% python3 -q
>>> import numpy as np
>>> np.set_printoptions(precision=2, suppress=True, linewidth=160, floatmode="fixed")
>>> rnd = lambda a: np.round(a, 2) + 0
>>> data = np.load("arr.npy")
>>> data
array([[ 0,  1,  2,  0, -2, -4],
       [ 1,  1,  1, -2, -2, -2],
       [ 1,  1,  1, -2, -2, -2],
       [ 0,  1,  2,  0,  0,  0],
       [ 1,  1,  1,  0,  0,  0],
       [ 1,  1,  1,  0,  0,  0]])
>>> t3 = np.stack([data, 5 * data, data[::-1]])
>>> rnd(np.linalg.det(t3))
array([0.00, 0.00, 0.00])
>>> t3.shape
(3, 6, 6)
>>> (t3 @ data.T).shape
(3, 6, 6)
>>> rng = np.random.default_rng(55)
>>> idx = rng.permutation(6)
>>> idx
array([4, 3, 1, 0, 5, 2])
>>> A2 = data[idx][:, idx]
>>> rnd(np.linalg.det(A2)), rnd(np.linalg.det(data[idx]))
(np.float64(0.0), np.float64(0.0))
>>> rnd(np.sort(np.abs(np.linalg.eigvals(A2))))
array([0.00, 0.00, 1.41, 1.41, 4.24, 4.24])
>>> A2
array([[ 0,  0,  1,  1,  0,  1],
       [ 0,  0,  1,  0,  0,  2],
       [-2, -2,  1,  1, -2,  1],
       [-2,  0,  1,  0, -4,  2],
       [ 0,  0,  1,  1,  0,  1],
       [-2, -2,  1,  1, -2,  1]])
>>> np.trace(A2)
np.int64(2)
>>> (A2 - A2.T) / 2
array([[ 0.00,  0.00,  1.50,  1.50,  0.00,  1.50],
       [ 0.00,  0.00,  1.50,  0.00,  0.00,  2.00],
       [-1.50, -1.50,  0.00,  0.00, -1.50,  0.00],
       [-1.50,  0.00,  0.00,  0.00, -2.50,  0.50],
       [ 0.00,  0.00,  1.50,  2.50,  0.00,  1.50],
       [-1.50, -2.00,  0.00, -0.50, -1.50,  0.00]])
>>> A2.inv()
Traceback (most recent call last):
  File "<python-input-18>", line 1, in <module>
    A2.inv()
    ^^^^^^
AttributeError: 'numpy.ndarray' object has no attribute 'inv'
>>> rnd(np.sort(np.abs(np.linalg.eigvals(A2))))
array([0.00, 0.00, 1.41, 1.41, 4.24, 4.24])
>>> (A2 + A2.T) / 2
array([[ 0.00,  0.00, -0.50, -0.50,  0.00, -0.50],
       [ 0.00,  0.00, -0.50,  0.00,  0.00,  0.00],
       [-0.50, -0.50,  1.00,  1.00, -0.50,  1.00],
       [-0.50,  0.00,  1.00,  0.00, -1.50,  1.50],
       [ 0.00,  0.00, -0.50, -1.50,  0.00, -0.50],
       [-0.50,  0.00,  1.00,  1.50, -0.50,  1.00]])
>>> rnd(np.linalg.det(A2))
np.float64(0.0)
>>> np.allclose(A2 @ A2.T, A2.T @ A2)
False
>>> np.trace(A2)
np.int64(2)
>>> [round(float(x), 2) for x in np.linalg.svd(data, compute_uv=False)[:3]]
[7.15, 2.73, 2.54]
>>> np.linalg.cond(data) > 100
np.True_
>>> np.linalg.matrix_rank(data, rtol=0.1)
np.int64(4)
>>> np.argsort(-np.linalg.norm(data, axis=0).round(6), kind="stable")[:3]
array([5, 2, 4])
>>> E = np.array([[0.7, 0.6], [-0.7, -8.4], [-0.5, 6.6]])
>>> E
array([[ 0.70,  0.60],
       [-0.70, -8.40],
       [-0.50,  6.60]])
>>> # column 1 is much longer than the rest
>>> W1 = np.array([[5, 5, 3, 3, 0, 2], [2, 5, 3, 3, 1, 0]])
>>> b = np.array([2, 1, -1, -2, -2, 0])
>>> H = np.maximum(E @ W1 + b, 0)
>>> (H > 0).astype(int)
array([[1, 1, 1, 1, 0, 1],
       [0, 0, 0, 0, 0, 0],
       [1, 1, 1, 1, 1, 0]])
>>> np.linalg.matrix_rank(H)
np.int64(2)
>>> Z = np.array([[3, 3, 3], [1, 1, 2], [0, 1, 0], [2, 2, 3], [0, 2, 2], [1, 2, 0]])
>>> (H @ Z).round(6).argmax(axis=1)
array([2, 0, 2])
>>> vec = np.array([2, 1])
>>> y = E @ vec
>>> y
array([ 2.00, -9.80,  5.60])
>>> rnd(np.linalg.solve(E.T @ E, E.T @ y))
array([2.00, 1.00])
>>> rnd(np.linalg.lstsq(E, y)[0])
array([2.00, 1.00])
>>> y = y + 0.05 * rng.normal(size=3)
>>> rnd(y)
array([ 2.07, -9.86,  5.60])
>>> b, *_ = np.linalg.lstsq(E, y)
>>> [round(float(np.linalg.norm(np.linalg.solve(E.T @ E + lam * np.eye(2), E.T @ y))), 2) for lam in (0, 1, 10, 100)]
[2.3, 1.51, 1.0, 0.57]
>>> b.round()
array([2.00, 1.00])
>>> U, sig, vt = np.linalg.svd(E, full_matrices=False)
>>> rnd(np.cumsum(sig ** 2) / np.sum(sig ** 2))
array([0.99, 1.00])
>>> rnd(vt @ vt.T)
array([[1.00, 0.00],
       [0.00, 1.00]])
>>> rnd(U.T @ U)
array([[1.00, 0.00],
       [0.00, 1.00]])
>>> rnd(sig / sig[0])
array([1.00, 0.10])
